% python3 -q
>>> import numpy as np
>>> np.set_printoptions(precision=4, suppress=True, linewidth=200)
>>> data = np.load("sample7.npy")
>>> print(data)
[[ 18.0906   5.7313  26.4337   6.0169  33.1795  23.8208]
 [ 14.0162  -7.0253 -13.9317  -7.2873  14.0239   7.606 ]
 [  9.6749   7.4833  25.8063   6.2663  22.0371  17.0304]]
>>> print(data.reshape(-1, 2))
[[ 18.0906   5.7313]
 [ 26.4337   6.0169]
 [ 33.1795  23.8208]
 [ 14.0162  -7.0253]
 [-13.9317  -7.2873]
 [ 14.0239   7.606 ]
 [  9.6749   7.4833]
 [ 25.8063   6.2663]
 [ 22.0371  17.0304]]
>>> print(data.ravel(order="F"))
[ 18.0906  14.0162   9.6749   5.7313  -7.0253   7.4833  26.4337 -13.9317  25.8063   6.0169  -7.2873   6.2663  33.1795  14.0239  22.0371  23.8208   7.606   17.0304]
>>> t3 = data.reshape(3, 2, -1)
>>> print(np.einsum("ihd,jhd->hij", t3, t3).shape)
(2, 3, 3)
>>> print(t3[:, 0])
[[ 18.0906   5.7313  26.4337]
 [ 14.0162  -7.0253 -13.9317]
 [  9.6749   7.4833  25.8063]]
>>> print(t3.shape)
(3, 2, 3)
>>> print(np.einsum("ihd,ihd->ih", t3, t3))
[[1058.8581 1704.5128]
 [ 439.901   307.6257]
 [ 815.5686  814.9348]]
>>> Uu, sig, Vh = np.linalg.svd(data)
>>> print(np.argmax(sig[:-1] / (sig[1:] + 1e-6)) + 1)
2
>>> print(sig)
[66.3132 27.2605  0.9134]
>>> M2 = Uu[:, :2] @ np.diag(sig[:2]) @ Vh[:2]
>>> print(np.linalg.matrix_rank(M2))
2
>>> print(np.linalg.matrix_rank(data, rtol=0.05))
2
>>> print(round(np.linalg.norm(data - M2) / np.linalg.norm(data), 4))
0.0127
>>> print(np.linalg.cond(data) > 100)
False
>>> print(np.argsort(-np.linalg.norm(data, axis=0).round(6), kind="stable")[:3])
[4 2 5]
>>> print([round(float(x), 4) for x in np.linalg.svd(data, compute_uv=False)[:3]])
[66.3132, 27.2605, 0.9134]
>>> print(np.linalg.matrix_rank(data, rtol=0.1))
2
>>> m1 = np.array([[2, -5, 7, -3], [0, 9, -7, -9], [0, 0, -4, 4], [0, 0, 0, 0]])
>>> # looks like rank 3
>>> rng = np.random.default_rng(4568)
>>> z = rng.permutation(4)
>>> print(z)
[1 2 0 3]
>>> M2 = m1[z][:, z]
>>> print(np.diag(M2))
[ 9 -4  2  0]
>>> print(M2)
[[ 9 -7  0 -9]
 [ 0 -4  0  4]
 [-5  7  2 -3]
 [ 0  0  0  0]]
>>> print(np.sort(np.abs(np.linalg.eigvals(M2))))
[0. 2. 4. 9.]
>>> print(round(float(np.linalg.det(M2)), 4), round(np.linalg.det(m1[z]), 4))
0.0 0.0
>>> r = np.linalg.matrix_rank(M2)
>>> print(r)
3
>>> ns = np.linalg.svd(M2)[2][r:].T
>>> print(ns.shape)
(4, 1)
>>> print([int(np.linalg.matrix_rank(M2[:i])) for i in range(1, len(M2) + 1)])
[1, 2, 3, 3]
>>> print(np.linalg.matrix_rank(M2.T @ M2), np.linalg.matrix_rank(M2 @ M2.T))
3 3
>>> print(ns @ ns.T)
[[0.2838 0.1596 0.3902 0.1596]
 [0.1596 0.0898 0.2195 0.0898]
 [0.3902 0.2195 0.5366 0.2195]
 [0.1596 0.0898 0.2195 0.0898]]
>>> print([int(np.linalg.matrix_rank(np.delete(M2, i, axis=0))) for i in range(4)])
[2, 2, 2, 3]
>>> print(ns[:, 0] / ns[np.abs(ns[:, 0]).round(6).argmax(), 0])
[0.7273 0.4091 1.     0.4091]
>>> print(np.linalg.svd(m1, compute_uv=False))
[15.5133  9.3041  1.6646  0.    ]
>>> print(np.diff(m1, axis=0))
[[ -2  14 -14  -6]
 [  0  -9   3  13]
 [  0   0   4  -4]]
>>> print(np.unravel_index(np.abs(m1).argmax(), m1.shape))
(np.int64(1), np.int64(1))
>>> print(m1.sum(axis=0))
[ 2  4 -4 -8]
>>> print(np.count_nonzero(m1))
9
>>> Uu, sig, Vh = np.linalg.svd(m1)
>>> vecs = Vh[:(sig > 1e-8).sum()]
>>> x = m1[1] + -1 * m1[2] + rng.integers(2) * np.eye(4)[3]
>>> print(x)
[  0.   9.  -3. -13.]
>>> print(np.linalg.matrix_rank(np.vstack([m1, x])))
3
>>> print(round(float(np.linalg.norm(x - vecs.T @ vecs @ x)), 4))
0.0
>>> print(vecs.T @ vecs)
[[ 0.4634 -0.3902 -0.2195 -0.2195]
 [-0.3902  0.7162 -0.1596 -0.1596]
 [-0.2195 -0.1596  0.9102 -0.0898]
 [-0.2195 -0.1596 -0.0898  0.9102]]
>>> C2 = m1.T @ m1
>>> print((m1 @ m1.T).shape)
(4, 4)
>>> print(np.round(np.linalg.eigvalsh(C2)[::-1], 4) + 0)
[240.6629  86.5662   2.771    0.    ]
>>> print(np.allclose(C2, C2.T))
True
>>> print(np.trace(C2), (m1 ** 2).sum())
330 330
>>> print(C2)
[[  4 -10  14  -6]
 [-10 106 -98 -66]
 [ 14 -98 114  26]
 [ -6 -66  26 106]]
>>> feats = np.array([[-2.7, 2.0, -1.0], [-3.0, 0.3, -2.0], [-3.0, 2.0, -0.7]])
>>> print(np.poly(feats))
[ 1.     3.1    7.87  -2.667]
>>> print(round(float(np.linalg.det(feats[::-1])), 4))
-2.667
>>> print(np.round(np.linalg.det(2 * feats), 4), np.round(np.linalg.det(feats), 4))
21.336 2.667
>>> print(np.linalg.eigvals(feats))
[-1.7+2.4495j -1.7-2.4495j  0.3+0.j    ]
>>> f = np.array([2, -2, -2])
>>> M2 = feats + np.outer(f, np.eye(3)[1])
>>> print(round(float(np.linalg.det(M2) / np.linalg.det(feats)), 4), round(1 + np.linalg.solve(feats, f)[1], 4))
6.5568 6.5568
>>> C2 = feats.T @ feats
>>> print(np.allclose(C2, C2.T))
True
>>> print(np.trace(C2), (feats ** 2).sum())
38.87 38.87
>>> print(np.linalg.eigvalsh(C2)[::-1])
[35.9878  2.8119  0.0703]
>>> print(np.diag(C2))
[25.29  8.09  5.49]
>>> print(np.linalg.svd(feats, compute_uv=False) ** 2)
[35.9878  2.8119  0.0703]
>>> z = rng.integers(0, 2, 6)
>>> F = np.triu((z[:, None] == z) & (rng.random((6, 6)) < 0.8), 1).astype(int)
>>> F += F.T
>>> print(F)
[[0 1 0 0 1 0]
 [1 0 0 0 1 0]
 [0 0 0 0 0 0]
 [0 0 0 0 0 1]
 [1 1 0 0 0 0]
 [0 0 0 1 0 0]]
>>> x = np.array([-2, 1, -2, -1, 2, 0])
>>> a = np.maximum(data @ x, 0)
>>> print(np.tanh(data @ x))
[-1.  1. -1.]
>>> print(data.T @ a)
[ 394.4271 -197.6976 -392.0492 -205.0705  394.6438  214.0389]
>>> r = np.linalg.matrix_rank(F)
>>> print(r)
5
>>> ns = np.linalg.svd(F)[2][r:].T
>>> print(np.allclose(F @ ns, 0))
True
>>> print(F @ ns)
[[0.]
 [0.]
 [0.]
 [0.]
 [0.]
 [0.]]
>>> print(ns @ ns.T)
[[0. 0. 0. 0. 0. 0.]
 [0. 0. 0. 0. 0. 0.]
 [0. 0. 1. 0. 0. 0.]
 [0. 0. 0. 0. 0. 0.]
 [0. 0. 0. 0. 0. 0.]
 [0. 0. 0. 0. 0. 0.]]
>>> print(ns.shape)
(6, 1)
>>> print(np.linalg.matrix_rank(F.T @ F), np.linalg.matrix_rank(F @ F.T))
5 5
>>> print(ns[:, 0] / ns[np.abs(ns[:, 0]).round(6).argmax(), 0])
[-0. -0.  1. -0. -0. -0.]
>>> print(np.all(np.linalg.eigvalsh(F) > 0))
False
>>> print([round(float(np.linalg.det(F[:i, :i])), 2) + 0 for i in range(1, 7)])
[0.0, -1.0, 0.0, 0.0, 0.0, 0.0]
>>> print(round(float(np.linalg.eigvalsh(F).min()), 4))
-1.0
>>> print(np.round(F @ np.linalg.pinv(F) @ F, 4) + 0)
[[0. 1. 0. 0. 1. 0.]
 [1. 0. 0. 0. 1. 0.]
 [0. 0. 0. 0. 0. 0.]
 [0. 0. 0. 0. 0. 1.]
 [1. 1. 0. 0. 0. 0.]
 [0. 0. 0. 1. 0. 0.]]
>>> print(np.allclose(F[:-1].T @ np.linalg.lstsq(F[:-1].T, F[-1])[0], F[-1]))
False
>>> A = np.array([[1, 2, 0], [0, -2, -1], [1, -2, -2]])
>>> # looks like rank 2
>>> print(round(np.trace(np.linalg.pinv(A) @ A), 4))
2.0
>>> W0 = np.load("dump.npy")
>>> print(W0)
[[-2.077  -4.0359  6.6627 -5.9166]
 [ 5.0395  2.1587  4.2321  7.2134]
 [ 2.6693 -7.8822  5.5186 -0.5386]
 [ 0.8532 -5.1716 -0.0214 -8.5162]
 [-3.674  -2.9868  7.011   5.3316]
 [-8.7643  1.3548  0.8022  4.5506]
 [-9.7185 -0.4528 -2.2987  0.2498]
 [ 6.7203  6.5287 -2.9746 -1.8346]
 [ 4.7763 -7.3669 -0.5152 -4.7592]
 [-6.1395 -3.0134  2.1523  6.9709]
 [ 3.6584 -3.6861 -8.392   1.6133]
 [-2.041  -2.3153 -2.0237  9.294 ]
 [ 1.3689 -4.7338  6.8362  5.3837]
 [ 8.0353  5.3946 -1.0156  2.3023]
 [-7.5838 -0.0287  3.4867  5.5072]
 [-6.8905  4.3698 -3.0056  4.9388]
 [ 6.9121 -6.8399 -0.7746  2.1997]
 [ 7.9299 -6.0445 -0.7329  0.2106]
 [ 1.4667 -0.6743  6.1467 -7.7209]
 [-2.0938 -3.7306 -7.7744  4.6107]
 [ 8.6933  4.1456 -0.5195 -2.6403]
 [-6.1934  3.1385 -1.749  -6.9809]]
>>> cen = W0 - W0.mean(axis=0)
>>> vecs = np.linalg.svd(cen)[2][:1]
>>> M2 = cen - cen @ vecs.T @ vecs
>>> print((cen @ vecs.T).std(axis=0))
[6.1888]
>>> print(np.linalg.norm(M2, axis=1).round(6).argmax())
21
>>> print(round(np.linalg.norm(M2) / np.linalg.norm(cen), 4))
0.7771
>>> print(M2.std(axis=0))
[2.4326 4.1748 4.2734 4.095 ]
